$ ipython --no-banner

In [1]: import numpy as np

In [2]: np.set_printoptions(precision=2, suppress=True, linewidth=160, sign=" ")

In [3]: tidy = lambda a: np.round(a, 2) + 0

In [4]: M = np.load("dump.npy")

In [5]: tidy(M)
Out[5]: 
array([[ 0.62, -0.23, -0.43],
       [-0.23,  0.08,  0.16],
       [-0.43,  0.16,  0.29]])

In [6]: vals, vecs = np.linalg.eigh(M)

In [7]: x0 = np.array([1, -2, 0])

In [8]: tidy(np.abs(M).sum(axis=1).max()), np.abs(vals).max()
Out[8]: (np.float64(1.28), np.float64(1.0))

In [9]: tidy(x0 @ M @ x0)
Out[9]: np.float64(1.88)

In [10]: tidy(np.linalg.eigvalsh(M[1:, 1:]))
Out[10]: array([ 0.  ,  0.38])

In [11]: tidy(vecs * np.maximum(vals, 0) @ vecs.T)
Out[11]: 
array([[ 0.62, -0.23, -0.43],
       [-0.23,  0.08,  0.16],
       [-0.43,  0.16,  0.29]])

In [12]: x0 = np.array([-1, 2, -1])

In [13]: tidy(np.eye(3) - M)
Out[13]: 
array([[ 0.38,  0.23,  0.43],
       [ 0.23,  0.92, -0.16],
       [ 0.43, -0.16,  0.71]])

In [14]: tidy(np.linalg.eigvalsh(2 * M - np.eye(3)))
Out[14]: array([-1., -1.,  1.])

In [15]: tidy((x0 - M @ x0) @ (M @ x0))
Out[15]: np.float64(0.0)

In [16]: tidy(M @ M @ x0)
Out[16]: array([-0.66,  0.24,  0.45])

In [17]: tidy(M @ x0)
Out[17]: array([-0.66,  0.24,  0.45])

In [18]: vals, vecs = np.linalg.eigh(M)

In [19]: tidy(np.linalg.eigvalsh(M + 4 * np.eye(3)))
Out[19]: array([ 4.,  4.,  5.])

In [20]: tidy(vals)
Out[20]: array([ 0.,  0.,  1.])

In [21]: tidy(vecs.T @ M @ vecs)
Out[21]: 
array([[ 0.,  0.,  0.],
       [ 0.,  0.,  0.],
       [ 0.,  0.,  1.]])

In [22]: tidy(vecs @ np.diag(vals) @ vecs.T)
Out[22]: 
array([[ 0.62, -0.23, -0.43],
       [-0.23,  0.08,  0.16],
       [-0.43,  0.16,  0.29]])

In [23]: [round(float(x), 2) for x in np.linalg.svd(M, compute_uv=False)[:3]]
Out[23]: [1.0, 0.0, 0.0]

In [24]: np.abs(np.diag(np.linalg.qr(M)[1])) > 1e-9
Out[24]: array([ True, False, False])

In [25]: np.allclose(M[:-1].T @ np.linalg.lstsq(M[:-1].T, M[-1])[0], M[-1])
Out[25]: True

In [26]: np.linalg.lstsq(M[:-1].T, M[-1])[2]
Out[26]: np.int32(1)

In [27]: rng = np.random.default_rng(183)

In [28]: arr = rng.normal(size=(21, 3))

In [29]: arr = 10 * arr / np.linalg.norm(arr, axis=1, keepdims=True)

In [30]: tidy(arr)
Out[30]: 
array([[ 7.56,  1.77,  6.3 ],
       [ 5.46, -1.46, -8.25],
       [-7.21,  6.17, -3.16],
       [ 1.39,  5.69, -8.1 ],
       [ 1.04, -9.93, -0.56],
       [ 4.85,  4.16,  7.69],
       [ 5.64, -7.81,  2.67],
       [-1.92, -5.85, -7.88],
       [-0.68,  9.82, -1.75],
       [ 2.41,  9.27,  2.88],
       [ 1.73,  9.19,  3.55],
       [ 4.39, -3.4 ,  8.32],
       [-8.04,  1.78,  5.67],
       [ 2.82, -4.71,  8.36],
       [-3.79, -6.62, -6.47],
       [-6.78,  7.15, -1.7 ],
       [ 9.71,  0.38, -2.36],
       [-8.47,  4.03, -3.47],
       [-7.79,  6.17,  1.15],
       [ 6.7 ,  5.57,  4.91],
       [ 7.62,  2.86, -5.81]])

In [31]: proj = arr @ np.linalg.solve(arr.T @ arr, arr.T)

In [32]: tidy(proj @ arr[:, 2])
Out[32]: array([ 6.3 , -8.25, -3.16, -8.1 , -0.56,  7.69,  2.67, -7.88, -1.75,  2.88,  3.55,  8.32,  5.67,  8.36, -6.47, -1.7 , -2.36, -3.47,  1.15,  4.91, -5.81])

In [33]: tidy(np.linalg.eigvalsh(proj))
Out[33]: array([ 0.,  0.,  0.,  0.,  0.,  0.,  0.,  0.,  0.,  0.,  0.,  0.,  0.,  0.,  0.,  0.,  0.,  0.,  1.,  1.,  1.])

In [34]: np.linalg.matrix_rank(np.eye(21) - proj)
Out[34]: np.int64(18)

In [35]: other = np.array([[4, 1], [4, 5], [1, 1]])

In [36]: np.linalg.matrix_rank(arr @ other)
Out[36]: np.int64(2)

In [37]: basis = arr[[0, 20]].astype(float)

In [38]: for _ in range(3):
    ...:     idx = np.linalg.norm(arr[:, None] - basis, axis=-1).argmin(axis=1)
    ...:     basis = np.array([arr[idx == j].mean(axis=0) for j in range(2)])
    ...: 

In [39]: idx
Out[39]: array([ 0,  1,  1,  1,  0,  0,  0,  1,  1,  0,  0,  0,  0,  0,  1,  1,  0,  1,  1,  0,  1])

In [40]: np.abs(basis[1] - basis[0]).argmax()
Out[40]: np.int64(2)

In [41]: tidy(basis)
Out[41]: 
array([[ 3.53,  0.57,  4.31],
       [-2.22,  2.8 , -4.54]])

In [42]: np.bincount(idx)
Out[42]: array([ 11,  10])

In [43]: other = basis / np.linalg.norm(basis, axis=1, keepdims=True)

In [44]: cov = other @ other.T

In [45]: tidy(np.linalg.norm(other, axis=1))
Out[45]: array([ 1.,  1.])

In [46]: tidy(cov)
Out[46]: 
array([[ 1. , -0.8],
       [-0.8,  1. ]])

In [47]: (np.abs(cov) > 0.9).astype(int)
Out[47]: 
array([[ 1,  0],
       [ 0,  1]])

In [48]: f = np.array([1, -2, 2, 1, -1, 2])

In [49]: r1 = np.array([0, 4, 9])

In [50]: E = f[:, None] + r1[None, :]

In [51]: E
Out[51]: 
array([[ 1,  5, 10],
       [-2,  2,  7],
       [ 2,  6, 11],
       [ 1,  5, 10],
       [-1,  3,  8],
       [ 2,  6, 11]])

In [52]: other = np.array([[1, 0], [2, 0], [0, 1]])

In [53]: np.linalg.matrix_rank(E @ other)
Out[53]: np.int64(2)

In [54]: other @ E
ValueError: matmul: Input operand 1 has a mismatch in its core dimension 0, with gufunc signature (n?,k),(k,m?)->(n?,m?) (size 6 is different from 2)


In [55]: np.vstack([E, other.T]).shape
Out[55]: (8, 3)

In [56]: np.einsum("ik,kj->ij", E, other)
Out[56]: 
array([[ 11,  10],
       [  2,   7],
       [ 14,  11],
       [ 11,  10],
       [  5,   8],
       [ 14,  11]])

In [57]: np.linalg.matrix_rank(np.vstack([E, other.T]))
Out[57]: np.int64(3)

In [58]: data = np.eye(6, dtype=int)[rng.permutation(6)]

In [59]: data
Out[59]: 
array([[ 0,  0,  0,  1,  0,  0],
       [ 0,  0,  1,  0,  0,  0],
       [ 0,  1,  0,  0,  0,  0],
       [ 0,  0,  0,  0,  0,  1],
       [ 1,  0,  0,  0,  0,  0],
       [ 0,  0,  0,  0,  1,  0]])

In [60]: # orthonormal columns

In [61]: f = np.array([-3, -1, 3, -3, 3, 1])

In [62]: other = data + np.outer(f, np.eye(6)[3])

In [63]: np.linalg.matrix_rank(other - data)
Out[63]: np.int64(1)

In [64]: tidy(np.linalg.det(other) / np.linalg.det(data)), tidy(1 + np.linalg.solve(data, f)[3])
Out[64]: (np.float64(-2.0), np.float64(-2.0))

In [65]: data @ data.T
Out[65]: 
array([[ 1,  0,  0,  0,  0,  0],
       [ 0,  1,  0,  0,  0,  0],
       [ 0,  0,  1,  0,  0,  0],
       [ 0,  0,  0,  1,  0,  0],
       [ 0,  0,  0,  0,  1,  0],
       [ 0,  0,  0,  0,  0,  1]])

In [66]: tidy(np.linalg.svd(data, compute_uv=False))
Out[66]: array([ 1.,  1.,  1.,  1.,  1.,  1.])

In [67]: q, vecs = np.linalg.qr(data[:, :2])[0], np.linalg.qr(data[:, 2:])[0]

In [68]: sv = np.linalg.svd(q.T @ vecs, compute_uv=False)

In [69]: tidy(np.linalg.norm(q @ q.T - vecs @ vecs.T, 2))
Out[69]: np.float64(1.0)

In [70]: F = np.load("run7.npy")

In [71]: F
Out[71]: 
array([[  8., -15., -15.,  -9.],
       [-15.,  24.,  25.,  15.],
       [-15.,  25.,  24.,  15.],
       [ -9.,  15.,  15.,   8.]])

In [72]: W = np.array([[-2, 2, 1, 0], [1, 3, 3, 3], [1, -3, 1, -2], [-3, 1, 2, 3]])

In [73]: coef = np.array([-1, -1, 3, 2])

In [74]: act = np.maximum(F @ W + coef, 0)

In [75]: act
Out[75]: 
array([[   0.,    6.,    0.,    0.],
       [  33.,    0.,  115.,   69.],
       [  33.,    0.,  117.,   74.],
       [  23.,    0.,   70.,   41.]])

In [76]: basis = np.array([[4, 2], [1, -3], [-5, 2], [-3, 4]])

In [77]: act @ basis
Out[77]: 
array([[   6.,  -18.],
       [-650.,  572.],
       [-675.,  596.],
       [-381.,  350.]])

In [78]: vals, vecs = np.linalg.eigh(F)

In [79]: tidy(vecs @ np.diag(vals) @ vecs.T)
Out[79]: 
array([[  8., -15., -15.,  -9.],
       [-15.,  24.,  25.,  15.],
       [-15.,  25.,  24.,  15.],
       [ -9.,  15.,  15.,   8.]])

In [80]: tidy(np.abs(vecs[:, -1]))
Out[80]: array([ 0.36,  0.61,  0.61,  0.36])

In [81]: tidy(vecs.T @ vecs)
Out[81]: 
array([[ 1.,  0.,  0.,  0.],
       [ 0.,  1.,  0.,  0.],
       [ 0.,  0.,  1.,  0.],
       [ 0.,  0.,  0.,  1.]])

In [82]: tidy(np.linalg.svd(F, compute_uv=False))
Out[82]: array([ 67.,   1.,   1.,   1.])

In [83]: tidy(np.linalg.eigvalsh(F + -1 * np.eye(4)))
Out[83]: array([-2., -2., -2., 66.])

In [84]: tidy(vals)
Out[84]: array([-1., -1., -1., 67.])

In [85]: A = np.loadtxt("case1.csv", delimiter=",")

In [86]: A
Out[86]: 
array([[-1., -1., -1.,  1.,  1.],
       [ 3.,  3.,  3., -3., -3.],
       [ 2.,  2.,  2., -2., -2.]])

In [87]: # rows and columns are dependent

In [88]: r = np.linalg.matrix_rank(A)

In [89]: r
Out[89]: np.int64(1)

In [90]: ns = np.linalg.svd(A)[2][r:].T

In [91]: tidy(ns @ ns.T)
Out[91]: 
array([[ 0.8, -0.2, -0.2,  0.2,  0.2],
       [-0.2,  0.8, -0.2,  0.2,  0.2],
       [-0.2, -0.2,  0.8,  0.2,  0.2],
       [ 0.2,  0.2,  0.2,  0.8, -0.2],
       [ 0.2,  0.2,  0.2, -0.2,  0.8]])

In [92]: [int(np.linalg.matrix_rank(A[:i])) for i in range(1, len(A) + 1)]
Out[92]: [1, 1, 1]

In [93]: np.allclose(A @ ns, 0)
Out[93]: True

In [94]: np.linalg.matrix_rank(A.T @ A), np.linalg.matrix_rank(A @ A.T)
Out[94]: (np.int64(1), np.int64(1))

In [95]: Uu, sv, Vh = np.linalg.svd(A)

In [96]: np.argmax(sv[:-1] / (sv[1:] + 1e-6)) + 1
Out[96]: np.int64(1)

In [97]: other = Uu[:, :1] @ np.diag(sv[:1]) @ Vh[:1]

In [98]: tidy(np.abs(A - other).max())
Out[98]: np.float64(0.0)

In [99]: np.linalg.matrix_rank(A, rtol=0.05)
Out[99]: np.int64(1)

In [100]: tidy(np.linalg.norm(A - other, 2)), tidy(sv[1])
Out[100]: (np.float64(0.0), np.float64(0.0))

In [101]: np.linalg.matrix_rank(other)
Out[101]: np.int64(1)
